% python3 -q
>>> import numpy as np
>>> import numpy.linalg as la
>>> np.set_printoptions(precision=3, suppress=True, linewidth=200)
>>> tidy = lambda a: np.round(a, 3) + 0
>>> arr = np.loadtxt("run14.csv", delimiter=",")
>>> arr
array([[15.,  2.,  5.,  9., 11.,  7., 15.,  7., 13.,  6., 13.],
       [ 2.,  1.,  1.,  3.,  3.,  1.,  3.,  2.,  3.,  0.,  0.],
       [ 5.,  1., 10.,  6., 12.,  7., 12., 11.,  6.,  6.,  9.],
       [ 9.,  3.,  6., 14., 16.,  5., 18.,  9., 10.,  4.,  5.],
       [11.,  3., 12., 16., 22.,  9., 24., 15., 12.,  8., 11.],
       [ 7.,  1.,  7.,  5.,  9.,  6., 10.,  8.,  7.,  5.,  9.],
       [15.,  3., 12., 18., 24., 10., 28., 15., 14., 10., 15.],
       [ 7.,  2., 11.,  9., 15.,  8., 15., 13.,  9.,  6.,  9.],
       [13.,  3.,  6., 10., 12.,  7., 14.,  9., 14.,  4.,  9.],
       [ 6.,  0.,  6.,  4.,  8.,  5., 10.,  6.,  4.,  6., 10.],
       [13.,  0.,  9.,  5., 11.,  9., 15.,  9.,  9., 10., 19.]])
>>> # looks like rank 4
>>> ev, evecs = la.eigh(arr)
>>> print(np.abs(evecs[:, -1]).round(6).argmax())
6
>>> tidy(la.eigvalsh(arr + 3 * np.eye(11)))
array([  3.   ,   3.   ,   3.   ,   3.   ,   3.   ,   3.   ,   3.   ,   9.652,  16.034,  20.404, 113.91 ])
>>> np.unique(ev.round(6) + 0, return_counts=True)[1]
array([7, 1, 1, 1, 1])
>>> np.argsort(-la.norm(arr, axis=0).round(6), kind="stable")[:3]
array([ 6,  4, 10])
>>> [round(float(x), 3) for x in la.svd(arr, compute_uv=False)[:3]]
[110.91, 17.404, 13.034]
>>> la.matrix_rank(arr, rtol=0.1)
np.int64(3)
>>> tidy(la.norm(arr, 2) / la.norm(arr))
np.float64(0.98)
>>> U, sig, Vh = la.svd(arr)
>>> evecs = Vh[:(sig > 1e-8).sum()]
>>> rng = np.random.default_rng(518)
>>> vec = arr[3] + -3 * arr[6] + rng.integers(2) * np.eye(11)[9]
>>> vec
array([-36.,  -6., -30., -40., -56., -25., -66., -36., -32., -26., -40.])
>>> tidy(la.norm(vec - evecs.T @ evecs @ vec))
np.float64(0.0)
>>> print(tidy(np.diag(evecs.T @ evecs)))
[0.466 0.06  0.359 0.364 0.322 0.147 0.469 0.418 0.584 0.206 0.604]
>>> np.allclose(evecs.T @ evecs @ vec, vec)
True
>>> ev, evecs = la.eigh(arr)
>>> vec = np.array([4, 5, 3, 2, 4, 4, 4, 1, 5, 0, 2])
>>> np.abs(arr).sum(axis=1).max(), tidy(np.abs(ev).max())
(np.float64(164.0), np.float64(110.91))
>>> tidy(evecs * np.maximum(ev, 0) @ evecs.T)
array([[15.,  2.,  5.,  9., 11.,  7., 15.,  7., 13.,  6., 13.],
       [ 2.,  1.,  1.,  3.,  3.,  1.,  3.,  2.,  3.,  0.,  0.],
       [ 5.,  1., 10.,  6., 12.,  7., 12., 11.,  6.,  6.,  9.],
       [ 9.,  3.,  6., 14., 16.,  5., 18.,  9., 10.,  4.,  5.],
       [11.,  3., 12., 16., 22.,  9., 24., 15., 12.,  8., 11.],
       [ 7.,  1.,  7.,  5.,  9.,  6., 10.,  8.,  7.,  5.,  9.],
       [15.,  3., 12., 18., 24., 10., 28., 15., 14., 10., 15.],
       [ 7.,  2., 11.,  9., 15.,  8., 15., 13.,  9.,  6.,  9.],
       [13.,  3.,  6., 10., 12.,  7., 14.,  9., 14.,  4.,  9.],
       [ 6.,  0.,  6.,  4.,  8.,  5., 10.,  6.,  4.,  6., 10.],
       [13.,  0.,  9.,  5., 11.,  9., 15.,  9.,  9., 10., 19.]])
>>> tidy(la.eigvalsh(arr[1:, 1:]))
array([  0.   ,   0.   ,   0.   ,   0.   ,   0.   ,   0.   ,   6.633,   7.921,  16.705, 101.741])
>>> blk = np.stack([arr, 2 * arr, arr[::-1]])
>>> np.einsum("bij,cij->bc", blk, blk)
array([[12818., 25636., 12064.],
       [25636., 51272., 24128.],
       [12064., 24128., 12818.]])
>>> blk.shape
(3, 11, 11)
>>> tidy(la.norm(blk, axis=(1, 2)))
array([113.217, 226.433, 113.217])
>>> print(la.matrix_rank(blk))
[4 4 4]
>>> (blk @ arr.T).shape
(3, 11, 11)
>>> print(blk.sum(axis=0))
[[ 58.   6.  24.  32.  44.  30.  60.  30.  48.  28.  58.]
 [ 12.   3.   9.  13.  17.   8.  19.  12.  13.   6.  10.]
 [ 28.   6.  36.  28.  48.  28.  50.  42.  32.  22.  36.]
 [ 34.  11.  29.  51.  63.  23.  69.  40.  39.  18.  24.]
 [ 48.  12.  48.  66.  90.  37. 100.  60.  50.  34.  48.]
 [ 28.   4.  28.  20.  36.  24.  40.  32.  28.  20.  36.]
 [ 56.  12.  48.  70.  94.  39. 108.  60.  54.  38.  56.]
 [ 30.   9.  39.  41.  61.  29.  63.  48.  37.  22.  32.]
 [ 44.  10.  28.  36.  48.  28.  54.  38.  48.  18.  36.]
 [ 20.   1.  19.  15.  27.  16.  33.  20.  15.  18.  30.]
 [ 54.   2.  32.  24.  44.  34.  60.  34.  40.  36.  70.]]
>>> X = np.load("test2.npy")
>>> print(tidy(X))
[[-0.497 -0.05  -0.343  0.254  0.497  0.386  0.293 -0.224 -0.131 -0.026  0.135]
 [ 0.058 -0.077 -0.152  0.166 -0.177 -0.381 -0.038 -0.266 -0.36  -0.631  0.405]
 [ 0.263 -0.265 -0.142  0.235 -0.24  -0.152  0.556 -0.423  0.055  0.144 -0.439]
 [ 0.702  0.3   -0.121 -0.204  0.403  0.261  0.158  0.026 -0.269 -0.17  -0.056]
 [ 0.029 -0.004  0.221 -0.515  0.04  -0.028  0.183 -0.532  0.177  0.263  0.515]
 [-0.146  0.065  0.135 -0.071  0.464 -0.618 -0.109 -0.092 -0.426  0.296 -0.253]
 [ 0.322  0.05   0.071  0.615  0.105  0.099 -0.479 -0.325  0.088  0.325  0.202]
 [-0.117  0.315  0.348  0.058  0.255 -0.066 -0.05  -0.313  0.488 -0.5   -0.323]
 [ 0.058 -0.146  0.7    0.335  0.118  0.022  0.438  0.304 -0.123 -0.033  0.241]
 [-0.205  0.719  0.141  0.095 -0.431  0.165  0.128 -0.159 -0.367  0.136 -0.06 ]
 [ 0.058  0.431 -0.349  0.193  0.089 -0.436  0.305  0.293  0.411  0.138  0.295]]
>>> tidy(la.norm(X, axis=1))
array([1., 1., 1., 1., 1., 1., 1., 1., 1., 1., 1.])
>>> tidy(la.norm(X, axis=0))
array([1., 1., 1., 1., 1., 1., 1., 1., 1., 1., 1.])
>>> tidy(la.norm(X, 2))
np.float64(1.0)
>>> la.norm(X, axis=1).argmax()
np.int64(0)
>>> print(tidy(X.T @ X))
[[1. 0. 0. 0. 0. 0. 0. 0. 0. 0. 0.]
 [0. 1. 0. 0. 0. 0. 0. 0. 0. 0. 0.]
 [0. 0. 1. 0. 0. 0. 0. 0. 0. 0. 0.]
 [0. 0. 0. 1. 0. 0. 0. 0. 0. 0. 0.]
 [0. 0. 0. 0. 1. 0. 0. 0. 0. 0. 0.]
 [0. 0. 0. 0. 0. 1. 0. 0. 0. 0. 0.]
 [0. 0. 0. 0. 0. 0. 1. 0. 0. 0. 0.]
 [0. 0. 0. 0. 0. 0. 0. 1. 0. 0. 0.]
 [0. 0. 0. 0. 0. 0. 0. 0. 1. 0. 0.]
 [0. 0. 0. 0. 0. 0. 0. 0. 0. 1. 0.]
 [0. 0. 0. 0. 0. 0. 0. 0. 0. 0. 1.]]
>>> tidy(la.norm(X, axis=0))
array([1., 1., 1., 1., 1., 1., 1., 1., 1., 1., 1.])
>>> tidy(X @ X.T)
array([[1., 0., 0., 0., 0., 0., 0., 0., 0., 0., 0.],
       [0., 1., 0., 0., 0., 0., 0., 0., 0., 0., 0.],
       [0., 0., 1., 0., 0., 0., 0., 0., 0., 0., 0.],
       [0., 0., 0., 1., 0., 0., 0., 0., 0., 0., 0.],
       [0., 0., 0., 0., 1., 0., 0., 0., 0., 0., 0.],
       [0., 0., 0., 0., 0., 1., 0., 0., 0., 0., 0.],
       [0., 0., 0., 0., 0., 0., 1., 0., 0., 0., 0.],
       [0., 0., 0., 0., 0., 0., 0., 1., 0., 0., 0.],
       [0., 0., 0., 0., 0., 0., 0., 0., 1., 0., 0.],
       [0., 0., 0., 0., 0., 0., 0., 0., 0., 1., 0.],
       [0., 0., 0., 0., 0., 0., 0., 0., 0., 0., 1.]])
